% ipython --no-banner

In [1]: import numpy as np

In [2]: np.set_printoptions(precision=3, suppress=True, linewidth=140)

In [3]: def tidy(a):
   ...:     return np.round(a, 3) + 0
   ...: 

In [4]: A2 = np.array([[-3]])

In [5]: Z = np.array([[-3]])

In [6]: arr = np.block([[A2, np.zeros((1, 1))], [np.zeros((1, 1)), Z]])

In [7]: print(arr)
[[-3.  0.]
 [ 0. -3.]]

In [8]: # triangular

In [9]: w, V = np.linalg.eigh(arr)

In [10]: print(tidy(np.linalg.eigvalsh(arr + 5 * np.eye(2))))
[2. 2.]

In [11]: print(w.sum(), np.trace(arr))
-6.0 -6.0

In [12]: print(tidy(np.linalg.eigvalsh(arr @ arr)))
[9. 9.]

In [13]: print((w > 1e-8).sum(), (w < -1e-8).sum())
0 2

In [14]: print(V.T @ arr @ V)
[[-3.  0.]
 [ 0. -3.]]

In [15]: print(V.T @ V)
[[1. 0.]
 [0. 1.]]

In [16]: print(tidy(np.linalg.svd(arr, compute_uv=False)))
[3. 3.]

In [17]: w, V = np.linalg.eig(arr)

In [18]: print(w)
[-3. -3.]

In [19]: print(tidy(np.sort(np.linalg.eigvals(arr @ arr))))
[9. 9.]

In [20]: print(tidy(np.sort(np.linalg.eigvals(arr.T))))
[-3. -3.]

In [21]: print(tidy(np.sort(np.linalg.eigvals(np.linalg.inv(arr)))))
[-0.333 -0.333]

In [22]: print(arr @ V[:, 0] - w[0] * V[:, 0])
[0. 0.]

In [23]: M = np.load("test4.npy")

In [24]: print(M)
[[ 0.141 -4.53   1.295]
 [ 0.303 -3.766  0.879]
 [-0.275 -3.514  1.023]
 [ 0.168 -3.973  0.964]
 [-0.279 -4.07   1.064]
 [ 0.127 -4.103  1.157]
 [ 0.009 -3.784  1.023]
 [-0.131 -3.469  0.985]
 [ 0.413 -4.137  1.39 ]
 [ 0.043  0.798 -0.705]
 [ 0.309  1.508 -1.408]
 [ 0.209  0.603 -1.565]
 [-0.377  0.866 -1.042]
 [-0.036  1.363 -0.99 ]
 [-0.482  1.097 -1.394]
 [-0.317  0.949 -1.133]
 [ 0.14   0.983 -0.89 ]
 [-0.067  0.908 -1.523]
 [ 3.034 -3.243  4.928]
 [ 3.24  -2.721  5.176]
 [ 3.027 -2.963  4.717]
 [ 3.284 -2.95   5.244]
 [ 3.01  -2.836  5.068]
 [ 3.267 -3.302  5.235]
 [ 3.219 -2.939  5.016]
 [ 2.566 -3.109  4.862]
 [ 3.067 -2.772  4.431]]

In [25]: G = M.T @ M

In [26]: print(tidy(G))
[[  86.875  -85.233  139.07 ]
 [ -85.233  229.817 -182.772]
 [ 139.07  -182.772  246.527]]

In [27]: print(tidy(np.linalg.svd(M, compute_uv=False) ** 2))
[485.368  74.617   3.234]

In [28]: Z = M[[20, 17]].astype(float)

In [29]: for _ in range(6):
    ...:     lab = np.linalg.norm(M[:, None] - Z, axis=-1).argmin(axis=1)
    ...:     Z = np.array([M[lab == j].mean(axis=0) for j in range(2)])
    ...: 

In [30]: print(lab)
[0 0 0 0 0 0 0 0 0 1 1 1 1 1 1 1 1 1 0 0 0 0 0 0 0 0 0]

In [31]: print(np.bincount(lab))
[18  9]

In [32]: print(tidy(Z))
[[ 1.566 -3.455  3.025]
 [-0.064  1.008 -1.183]]

In [33]: print(tidy(Z[1] - Z[0]))
[-1.63   4.463 -4.209]

In [34]: print(np.abs(M).max())
5.244

In [35]: print(np.count_nonzero(M))
81

In [36]: print(tidy(M.mean(axis=0)))
[ 1.023 -1.967  1.622]

In [37]: print(M.shape)
(27, 3)

In [38]: np.zeros(27, 3)
TypeError: Cannot interpret '3' as a data type


In [39]: print(np.linalg.matrix_rank(M))
3

In [40]: print(tidy(M.sum(axis=0)))
[ 27.612 -53.106  43.807]

In [41]: print(tidy(np.linalg.norm(M)))
23.732

In [42]: print(tidy(np.linalg.svd(M, compute_uv=False)))
[22.031  8.638  1.798]

In [43]: x0 = np.array([1, 2, 2])

In [44]: rhs = M @ x0

In [45]: print(tidy(np.linalg.solve(M.T @ M, M.T @ rhs)))
[1. 2. 2.]

In [46]: rng = np.random.default_rng(90181)

In [47]: rhs = rhs + 0.02 * rng.normal(size=27)

In [48]: print(tidy(rhs))
[-6.337 -5.46  -5.223 -5.853 -6.299 -5.759 -5.501 -5.089 -5.067  0.218  0.54  -1.708 -0.684  0.693 -1.029 -0.667  0.324 -1.262  6.388
  8.129  6.521  7.832  7.489  7.115  7.391  6.083  6.372]

In [49]: b, *_ = np.linalg.lstsq(M, rhs)

In [50]: print(tidy(M.T @ (rhs - M @ b)))
[0. 0. 0.]

In [51]: cen = M - M.mean(axis=0)

In [52]: U, s, Vt = np.linalg.svd(cen, full_matrices=False)

In [53]: print(np.searchsorted(np.cumsum(s ** 2) / (s ** 2).sum(), 0.9) + 1)
2

In [54]: print(tidy(Vt[0] * np.sign(Vt[0, np.abs(Vt[0]).argmax()])))
[ 0.382 -0.522  0.762]

In [55]: print(tidy(s))
[16.998  8.326  1.091]

In [56]: print((np.sign(U[:, 0]) == np.sign(U[0, 0])).astype(int))
[1 1 0 1 1 1 1 0 1 0 0 0 0 0 0 0 0 0 1 1 1 1 1 1 1 1 1]

In [57]: mat = np.loadtxt("case16.csv", delimiter=",")

In [58]: print(mat)
[[ 1.6    2.832  0.8  ]
 [ 1.     1.824  0.3  ]
 [-1.3   -2.702 -1.1  ]
 [-1.    -2.084 -0.9  ]
 [ 0.7    1.185  0.4  ]
 [ 1.1    2.656 -0.5  ]
 [ 0.2    0.053  0.7  ]
 [-1.    -1.585 -0.6  ]
 [-1.    -2.111 -1.3  ]
 [-1.3   -2.546 -0.8  ]
 [-0.5   -0.829  0.2  ]
 [ 0.2    0.432  0.1  ]
 [-0.5   -0.795  0.1  ]
 [ 0.5    1.019 -0.7  ]
 [ 0.8    1.681  0.5  ]
 [ 0.9    1.617 -0.5  ]
 [ 0.9    1.88   0.   ]
 [-0.8   -1.648 -1.3  ]
 [ 2.     3.932 -0.1  ]
 [ 1.8    3.839  0.5  ]
 [ 0.5    1.655  0.8  ]
 [ 0.5    0.746  0.6  ]
 [ 0.4    0.61  -1.1  ]
 [-1.3   -3.065 -1.9  ]
 [-0.5   -1.014  1.1  ]
 [-1.    -2.187 -1.8  ]
 [ 1.2    2.138  2.2  ]]

In [59]: cen = (mat - mat.mean(axis=0)) / mat.std(axis=0)

In [60]: print(np.argwhere(np.abs(cen) > 2))
[[26  2]]

In [61]: b = np.linalg.lstsq(np.delete(cen, 0, axis=1), cen[:, 0])[0]

In [62]: print(tidy(1 - np.var(cen[:, 0] - np.delete(cen, 0, axis=1) @ b)))
0.984

In [63]: A2 = mat / np.sqrt((mat ** 2).mean(axis=1, keepdims=True))

In [64]: print(np.linalg.matrix_rank(A2) == np.linalg.matrix_rank(mat))
True

In [65]: A2 = np.c_[mat[:, :1] @ np.array([[-2]]), np.array([2, -2, 2, 1, 1, -1, -2, -2, 1, -1, -1, 0, 0, -1, 0, -1, 2, -2, 2, -1, 1, 1, 2, 1, -2, 1, 0])]

In [66]: print(A2)
[[-3.2  2. ]
 [-2.  -2. ]
 [ 2.6  2. ]
 [ 2.   1. ]
 [-1.4  1. ]
 [-2.2 -1. ]
 [-0.4 -2. ]
 [ 2.  -2. ]
 [ 2.   1. ]
 [ 2.6 -1. ]
 [ 1.  -1. ]
 [-0.4  0. ]
 [ 1.   0. ]
 [-1.  -1. ]
 [-1.6  0. ]
 [-1.8 -1. ]
 [-1.8  2. ]
 [ 1.6 -2. ]
 [-4.   2. ]
 [-3.6 -1. ]
 [-1.   1. ]
 [-1.   1. ]
 [-0.8  2. ]
 [ 2.6  1. ]
 [ 1.  -2. ]
 [ 2.   1. ]
 [-2.4  0. ]]

In [67]: print(tidy(np.linalg.lstsq(mat, A2[:, 0])[0]))
[-2.  0.  0.]

In [68]: print(tidy(np.linalg.norm(np.linalg.qr(mat)[0].T @ A2, axis=0) ** 2 / ((A2 ** 2).sum(axis=0) + 1e-12)))
[1.   0.13]

In [69]: print(tidy(np.linalg.norm(A2 - mat @ np.linalg.lstsq(mat, A2)[0], axis=0)))
[0.    6.789]

In [70]: J = np.loadtxt("run10.csv", delimiter=",")

In [71]: print(J)
[[ 3.769 11.36   0.099]
 [ 2.391 10.759  0.314]
 [ 5.99  -3.489 -0.992]
 [ 6.199 -0.267 -0.714]
 [ 8.32  -3.132 -3.231]
 [ 7.613 -0.802  1.416]
 [ 7.164  0.394 -2.719]
 [ 2.313 12.641  0.443]
 [ 1.264 10.902  0.652]
 [ 4.332 -3.017 -2.156]
 [ 6.262 -4.718 -4.198]
 [ 2.894 11.651 -0.229]
 [ 2.454 12.471  0.475]
 [ 6.954 -1.392 -3.296]
 [ 6.207 -1.737  0.646]
 [ 6.437 -2.214 -3.206]]

In [72]: lab = J[:, 0] > np.median(J[:, 0])

In [73]: r0 = J[lab].mean(axis=0) - J[~lab].mean(axis=0)

In [74]: print(((J - J.mean(axis=0)) @ r0 > 0).astype(int))
[0 0 1 1 1 1 1 0 0 1 1 0 0 1 1 1]

In [75]: print(np.argsort(-np.abs(r0).round(6), kind="stable"))
[1 0 2]

In [76]: print(tidy(r0))
[ 3.719 -9.643 -1.738]

In [77]: x0 = np.array([-5, 2, -1])

In [78]: rhs = J @ x0

In [79]: print(tidy(np.linalg.pinv(J) @ J))
[[1. 0. 0.]
 [0. 1. 0.]
 [0. 0. 1.]]

In [80]: print(tidy(np.linalg.solve(J.T @ J, J.T @ rhs)))
[-5.  2. -1.]

In [81]: rhs = rhs + 0.1 * rng.normal(size=16)

In [82]: print(tidy(rhs))
[  3.734   9.247 -35.911 -30.738 -44.794 -41.192 -32.537  13.334  14.816 -25.514 -36.783   9.145  12.236 -34.15  -35.292 -33.428]

In [83]: b, *_ = np.linalg.lstsq(J, rhs)

In [84]: print(b.round())
[-5.  2. -1.]

In [85]: cen = J - J.mean(axis=0)

In [86]: U, s, Vt = np.linalg.svd(cen, full_matrices=False)

In [87]: print(tidy(np.abs(Vt[-1])))
[0.957 0.284 0.064]

In [88]: print(np.abs(Vt[0]).argmax())
1

In [89]: print(np.linalg.matrix_rank(cen))
3

In [90]: print((np.sign(U[:, 0]) == np.sign(U[0, 0])).astype(int))
[1 1 0 0 0 0 0 1 1 0 0 1 1 0 0 0]

In [91]: cen = J - J.mean(axis=0)

In [92]: V = np.linalg.svd(cen)[2][:2]

In [93]: A2 = cen - cen @ V.T @ V

In [94]: print(tidy(A2.std(axis=0)))
[0.988 0.293 0.066]

In [95]: print(np.linalg.norm(A2, axis=1).round(6).argmax())
9

In [96]: q, V = np.linalg.qr(J[:, :2])[0], np.linalg.qr(J[:, 2:])[0]

In [97]: s = np.linalg.svd(q.T @ V, compute_uv=False)

In [98]: print(tidy(s))
[0.74]

In [99]: print((s > 0.9).sum())
0

In [100]: print(tidy(np.linalg.norm(q @ q.T - V @ V.T, 2)))
1.0

In [101]: W0 = np.loadtxt("data.csv", delimiter=",")

In [102]: print(W0)
[[ 16.768   5.153 -15.719  -5.923]
 [ 14.977   6.459 -15.525  -5.318]
 [ 13.852   5.241 -16.798  -5.384]
 [ 14.512   6.176 -14.527  -5.072]
 [ 15.082   5.574 -16.149  -4.982]
 [ 14.808   5.57  -13.647  -4.964]
 [ 14.055   4.864 -16.704  -3.747]
 [ 14.641   4.891 -14.914  -5.838]
 [ 15.51    3.495 -13.688  -3.788]
 [ 15.666   3.868 -16.328  -5.729]
 [ 15.501   5.461 -14.342  -5.633]
 [ 15.793   3.087 -14.78   -5.249]
 [ 14.66    5.229 -13.924  -5.601]
 [ 14.99    5.534 -15.442  -4.656]
 [ 15.136   3.21  -15.041  -6.55 ]
 [ 15.49    6.089 -13.882  -3.833]
 [ 14.492   6.703 -15.696  -6.451]
 [ 16.084   5.036 -15.572  -4.821]
 [ 15.103   5.535 -14.038  -6.734]]

In [103]: r0 = np.array([-2, 1])

In [104]: print(np.polyval(r0, W0[0]))
[-32.536  -9.306  32.438  12.846]

In [105]: print(tidy(np.cross(W0[0, :3], W0[5, :3])))
[17.232 -3.934 17.092]

In [106]: m1 = np.load("x.npy")

In [107]: print(m1)
[[ 9.286 15.401 21.08  15.68 ]
 [11.617 16.147 20.132 15.048]
 [11.111 15.499 19.041 13.867]
 [12.811 12.872 21.643 15.064]
 [12.74  13.348 19.426 14.082]
 [12.188 15.15  19.508 15.978]
 [12.644 13.968 20.257 13.782]
 [12.828 14.158 21.104 15.548]
 [11.309 14.725 20.696 14.731]
 [12.529 13.13  19.665 15.25 ]]

In [108]: Z = J[[2, 0]].astype(float)

In [109]: for _ in range(4):
     ...:     lab = np.linalg.norm(J[:, None] - Z, axis=-1).argmin(axis=1)
     ...:     Z = np.array([J[lab == j].mean(axis=0) for j in range(2)])
     ...: 

In [110]: print(lab)
[1 1 0 0 0 0 0 1 1 0 0 1 1 0 0 0]

In [111]: print(tidy(Z[1] - Z[0]))
[-4.034 13.668  2.137]

In [112]: print(tidy(Z))
[[ 6.548 -2.037 -1.845]
 [ 2.514 11.631  0.292]]

In [113]: print(np.bincount(lab))
[10  6]

In [114]: U, s = np.linalg.svd(Z)
ValueError: too many values to unpack (expected 2)


In [115]: U, s, Vt = np.linalg.svd(Z, full_matrices=False)

In [116]: print(tidy(s))
[11.93   7.055]

In [117]: print(np.allclose(U * s @ Vt, Z))
True

In [118]: print(tidy(np.cumsum(s ** 2) / np.sum(s ** 2)))
[0.741 1.   ]

In [119]: print(tidy(np.sqrt((s ** 2).sum())), tidy(np.linalg.norm(Z)))
13.86 13.86

In [120]: print(tidy(U.T @ Z @ Vt.T))
[[11.93   0.   ]
 [ 0.     7.055]]

In [121]: print(tidy(U.T @ U))
[[1. 0.]
 [0. 1.]]

In [122]: print((s > 1e-8).sum())
2

In [123]: print(np.abs(U[:, 0]).round(6).argmax())
1

In [124]: cen = (m1 - m1.mean(axis=0)) / m1.std(axis=0)

In [125]: print(tidy(cen.std(axis=0)))
[1. 1. 1. 1.]

In [126]: b = np.linalg.lstsq(np.delete(cen, 2, axis=1), cen[:, 2])[0]

In [127]: print(np.abs(b).argmax())
1

In [128]: print(tidy(b))
[-0.344 -0.504  0.39 ]

In [129]: x0 = np.array([0, 1, 0, 3])

In [130]: rhs = m1 @ x0

In [131]: print(rhs)
[62.441 61.291 57.1   58.064 55.594 63.084 55.314 60.802 58.918 58.88 ]

In [132]: rhs = rhs + 0.1 * rng.normal(size=10)

In [133]: print(tidy(rhs))
[62.398 61.175 57.09  57.998 55.631 63.196 55.428 60.691 58.96  58.87 ]

In [134]: b, *_ = np.linalg.lstsq(m1, rhs)

In [135]: print([round(float(np.linalg.norm(np.linalg.solve(m1.T @ m1 + lam * np.eye(4), m1.T @ rhs))), 2) for lam in (0, 1, 10, 100)])
[3.16, 2.76, 2.06, 1.87]

In [136]: proj = m1 @ np.linalg.solve(m1.T @ m1, m1.T)

In [137]: print(tidy(np.linalg.eigvalsh(proj)))
[0. 0. 0. 0. 0. 0. 1. 1. 1. 1.]

In [138]: r0 = np.array([-1, 1, 2])

In [139]: E = np.outer(rng.normal(size=10), r0) + 0.02 * rng.normal(size=(10, 3))

In [140]: print(tidy(E))
[[-1.195  1.215  2.372]
 [-0.727  0.713  1.453]
 [ 0.39  -0.38  -0.752]
 [-0.968  0.99   1.933]
 [ 2.02  -1.997 -4.01 ]
 [ 0.799 -0.813 -1.635]
 [ 1.422 -1.425 -2.845]
 [ 0.054 -0.02  -0.085]
 [ 0.115 -0.103 -0.198]
 [ 2.259 -2.289 -4.54 ]]

In [141]: cen = E - E.mean(axis=0)

In [142]: U, s, Vt = np.linalg.svd(cen, full_matrices=False)

In [143]: print(np.abs(U[:, 0]).argmax())
9

In [144]: print(tidy(np.abs(Vt[-1])))
[0.688 0.449 0.57 ]

In [145]: print((np.sign(U[:, 0]) == np.sign(U[0, 0])).astype(int))
[1 1 1 1 0 0 0 1 1 0]

In [146]: print(tidy((s ** 2).sum() ** 2 / (s ** 4).sum()))
1.0

In [147]: print(tidy(s ** 2 / (s ** 2).sum()))
[1. 0. 0.]

In [148]: D = np.linalg.norm(E[:, None] - E[None], axis=-1)

In [149]: print(D[6].round(6).argsort(kind="stable")[:4])
[6 4 5 9]

In [150]: print(tidy(D[6]))
[6.407 5.26  2.557 5.863 1.429 1.492 0.    3.386 3.235 2.078]

In [151]: print(D.mean(axis=1).argmax())
9

In [152]: print(tidy(np.linalg.norm(E, axis=1)))
[2.921 1.774 0.928 2.378 4.914 1.993 3.486 0.102 0.251 5.563]

In [153]: print(tidy(np.linalg.norm(E - E.mean(axis=0), axis=1)))
[3.937 2.79  0.089 3.394 3.898 0.977 2.469 0.917 0.765 4.547]

In [154]: print(np.unravel_index(D.round(6).argmax(), D.shape))
(np.int64(0), np.int64(9))

In [155]: print(D.shape)
(10, 10)

In [156]: def softmax(z):
     ...:     e = np.exp(z - z.max(axis=-1, keepdims=True))
     ...:     return e / e.sum(axis=-1, keepdims=True)
     ...: 

In [157]: print(tidy(softmax(E[9] + -3)))
[0.988 0.01  0.001]

In [158]: print(tidy(softmax(E[9])))
[0.988 0.01  0.001]

In [159]: S = E @ E.T / np.sqrt(3)

In [160]: print(softmax(S).round(6).argmax(axis=1))
[0 0 9 0 9 9 9 9 9 9]

In [161]: cen = (E - E.mean(axis=0)) / E.std(axis=0)

In [162]: print(tidy(cen.std(axis=0)))
[1. 1. 1.]

In [163]: print(np.argwhere(np.abs(cen) > 2))
[]

In [164]: b = np.linalg.lstsq(np.delete(cen, 0, axis=1), cen[:, 0])[0]

In [165]: print(np.abs(b).argmax())
1

In [166]: print(tidy(b))
[ 0.032 -1.032]

In [167]: print(tidy(1 - np.var(cen[:, 0] - np.delete(cen, 0, axis=1) @ b)))
1.0

In [168]: K = np.load("arr.npy")

In [169]: print(K)
[[ 1.  3.  2.  2.  8.]
 [ 9.  5.  3.  9.  4.]
 [ 0.  0.  2.  1.  1.]
 [ 0.  0. -2.  1.  2.]
 [ 0.  0.  1.  2.  1.]]

In [170]: t3 = np.stack([K, 3 * K, K[::-1]])

In [171]: print(t3.shape)
(3, 5, 5)

In [172]: print(t3.sum(axis=0))
[[ 4. 12.  9. 10. 33.]
 [36. 20. 10. 37. 18.]
 [ 0.  0. 10.  5.  5.]
 [ 9.  5. -5. 13. 12.]
 [ 1.  3.  6. 10. 12.]]

In [173]: print((t3 @ K.T).shape)
(3, 5, 5)

In [174]: print(np.linalg.matrix_rank(t3.reshape(3, -1)))
2

In [175]: print(np.linalg.matrix_rank(t3))
[5 5 5]
